% ipython --no-banner

In [1]: import numpy as np

In [2]: import numpy.linalg as la

In [3]: np.set_printoptions(precision=3, suppress=True, linewidth=200)

In [4]: def tidy(a):
   ...:     return np.round(a, 3) + 0
   ...: 

In [5]: W0 = np.load("arr.npy")

In [6]: W0
Out[6]: 
array([[-12,  28,  36,  -6,  14,  18],
       [ 36, -28, -28,  18, -14, -14],
       [ -8,  36,  36,  -4,  18,  18],
       [  9, -21, -27,   3,  -7,  -9],
       [-27,  21,  21,  -9,   7,   7],
       [  6, -27, -27,   2,  -9,  -9]])

In [7]: W0.reshape(-1, 2)
Out[7]: 
array([[-12,  28],
       [ 36,  -6],
       [ 14,  18],
       [ 36, -28],
       [-28,  18],
       [-14, -14],
       [ -8,  36],
       [ 36,  -4],
       [ 18,  18],
       [  9, -21],
       [-27,   3],
       [ -7,  -9],
       [-27,  21],
       [ 21,  -9],
       [  7,   7],
       [  6, -27],
       [-27,   2],
       [ -9,  -9]])

In [8]: t3 = W0.reshape(6, 2, -1)

In [9]: np.swapaxes(t3, 1, 2)[0]
Out[9]: 
array([[-12,  -6],
       [ 28,  14],
       [ 36,  18]])

In [10]: np.einsum("ihd,jhd->hij", t3, t3).shape
Out[10]: (2, 6, 6)

In [11]: t3.transpose(1, 0, 2)
Out[11]: 
array([[[-12,  28,  36],
        [ 36, -28, -28],
        [ -8,  36,  36],
        [  9, -21, -27],
        [-27,  21,  21],
        [  6, -27, -27]],

       [[ -6,  14,  18],
        [ 18, -14, -14],
        [ -4,  18,  18],
        [  3,  -7,  -9],
        [ -9,   7,   7],
        [  2,  -9,  -9]]])

In [12]: rng = np.random.default_rng(659)

In [13]: lab = rng.permutation(6)

In [14]: lab
Out[14]: array([2, 0, 1, 5, 4, 3])

In [15]: out = W0[lab][:, lab]

In [16]: tidy(np.sort(np.abs(la.eigvals(out))))
Out[16]: array([ 2.967,  5.809,  5.934,  7.775, 11.617, 15.551])

In [17]: tidy(la.det(out)), tidy(la.det(W0[lab]))
Out[17]: (np.float64(143648.0), np.float64(-143648.0))

In [18]: np.diag(out)
Out[18]: array([ 36, -12, -28,  -9,   7,   3])

In [19]: np.trace(out)
Out[19]: np.int64(-3)

In [20]: np.allclose(out, W0)
Out[20]: False

In [21]: Uu, sig, Vt = la.svd(W0, full_matrices=False)

In [22]: np.allclose(Uu * sig @ Vt, W0)
Out[22]: True

In [23]: tidy(Uu.T @ Uu)
Out[23]: 
array([[1., 0., 0., 0., 0., 0.],
       [0., 1., 0., 0., 0., 0.],
       [0., 0., 1., 0., 0., 0.],
       [0., 0., 0., 1., 0., 0.],
       [0., 0., 0., 0., 1., 0.],
       [0., 0., 0., 0., 0., 1.]])

In [24]: tidy(sig / sig[0])
Out[24]: array([1.   , 0.267, 0.067, 0.052, 0.018, 0.004])

In [25]: (sig > 1e-8).sum()
Out[25]: np.int64(6)

In [26]: out = W0 / la.norm(W0, axis=1, keepdims=True)

In [27]: G = out @ out.T

In [28]: tidy(np.degrees(np.arccos(np.clip(G[4, 0], -1, 1))))
Out[28]: np.float64(29.266)

In [29]: tidy(la.norm(out, axis=1))
Out[29]: array([1., 1., 1., 1., 1., 1.])

In [30]: (G - 2 * np.eye(6)).round(6).argmax(axis=1)
Out[30]: array([2, 3, 0, 5, 0, 3])

In [31]: W1 = np.array([[-1, 4, -5],
    ...:     [7, -5, -1],
    ...:     [1, -8, 5],
    ...:     [-9, -8, -8],
    ...:     [8, 0, 9],
    ...:     [3, 6, 7]])

In [32]: c = np.array([-2, -2, 2])

In [33]: act = np.maximum(W0 @ W1 + c, 0)

In [34]: (act > 0).astype(int)
Out[34]: 
array([[1, 0, 1],
       [0, 1, 0],
       [1, 0, 1],
       [0, 1, 0],
       [1, 0, 1],
       [0, 1, 0]])

In [35]: (act > 0).mean(axis=0)
Out[35]: array([0.5, 0.5, 0.5])

In [36]: act
Out[36]: 
array([[462,   0, 514],
       [  0, 278,   0],
       [528,   0, 506],
       [  0, 277,   0],
       [351,   0, 405],
       [  0, 303,   0]])

In [37]: C = np.array([[6, -9, -3], [3, 0, 1], [-6, 6, -5]])

In [38]: (act @ C).round(6).argmax(axis=1)
Out[38]: array([0, 0, 0, 0, 0, 0])

In [39]: W1 @ C
Out[39]: 
array([[ 36, -21,  32],
       [ 33, -69, -21],
       [-48,  21, -36],
       [-30,  33,  59],
       [ -6, -18, -69],
       [ -6,  15, -38]])

In [40]: act @ C
Out[40]: 
array([[ -312, -1074, -3956],
       [  834,     0,   278],
       [  132, -1716, -4114],
       [  831,     0,   277],
       [ -324,  -729, -3078],
       [  909,     0,   303]])

In [41]: m1 = np.loadtxt("layer5.csv", delimiter=",")

In [42]: m1
Out[42]: 
array([[ 0., -1.,  4.],
       [ 1.,  0., -3.],
       [-4.,  3.,  0.]])

In [43]: # rows and columns are dependent

In [44]: out = W0[0, 0] * W0[1:] - np.outer(W0[1:, 0], W0[0])

In [45]: out
Out[45]: 
array([[   0, -672, -960,    0, -336, -480],
       [   0, -208, -144,    0, -104,  -72],
       [   0,    0,    0,   18,  -42,  -54],
       [   0,  504,  720,  -54,  294,  402],
       [   0,  156,  108,   12,   24,    0]])

In [46]: np.flatnonzero(~out.round(6).any(axis=1))
Out[46]: array([], dtype=int64)

In [47]: tidy(W0[:, 0] / W0[0, 0])
Out[47]: array([ 1.   , -3.   ,  0.667, -0.75 ,  2.25 , -0.5  ])

In [48]: la.matrix_rank(out), la.matrix_rank(W0)
Out[48]: (np.int64(5), np.int64(6))

In [49]: u, r1 = out[3], out[1]

In [50]: u @ r1
Out[50]: np.int64(-268032)

In [51]: p = (u @ r1) / (u @ u) * u

In [52]: tidy(p)
Out[52]: array([   0.   , -132.003, -188.576,   14.143,  -77.002, -105.288])

In [53]: la.matrix_rank(np.outer(u, r1))
Out[53]: np.int64(1)

In [54]: tidy(r1 - p)
Out[54]: array([  0.   , -75.997,  44.576, -14.143, -26.998,  33.288])

In [55]: tidy((r1 - p) @ u)
Out[55]: np.float64(0.0)

In [56]: arr = (rng.random((3, 3)) < 0.3) + np.eye(3)

In [57]: arr /= arr.sum(axis=1, keepdims=True)

In [58]: tidy(arr)
Out[58]: 
array([[0.5  , 0.   , 0.5  ],
       [0.333, 0.667, 0.   ],
       [0.   , 0.5  , 0.5  ]])

In [59]: # row-stochastic, so 1 is an eigenvalue

In [60]: out = la.inv(arr)

In [61]: tidy(la.det(arr) * la.det(out))
Out[61]: np.float64(1.0)

In [62]: tidy(la.slogdet(arr)[0])
Out[62]: np.float64(1.0)

In [63]: (np.abs(out) > 1e-9).astype(int)
Out[63]: 
array([[1, 1, 1],
       [1, 1, 1],
       [1, 1, 1]])

In [64]: tidy(out)
Out[64]: 
array([[ 1.333,  1.   , -1.333],
       [-0.667,  1.   ,  0.667],
       [ 0.667, -1.   ,  1.333]])

In [65]: tidy(la.cond(arr))
Out[65]: np.float64(2.464)

In [66]: tidy(la.det(arr) * out)
Out[66]: 
array([[ 0.333,  0.25 , -0.333],
       [-0.167,  0.25 ,  0.167],
       [ 0.167, -0.25 ,  0.333]])

In [67]: tidy(la.inv(out))
Out[67]: 
array([[0.5  , 0.   , 0.5  ],
       [0.333, 0.667, 0.   ],
       [0.   , 0.5  , 0.5  ]])
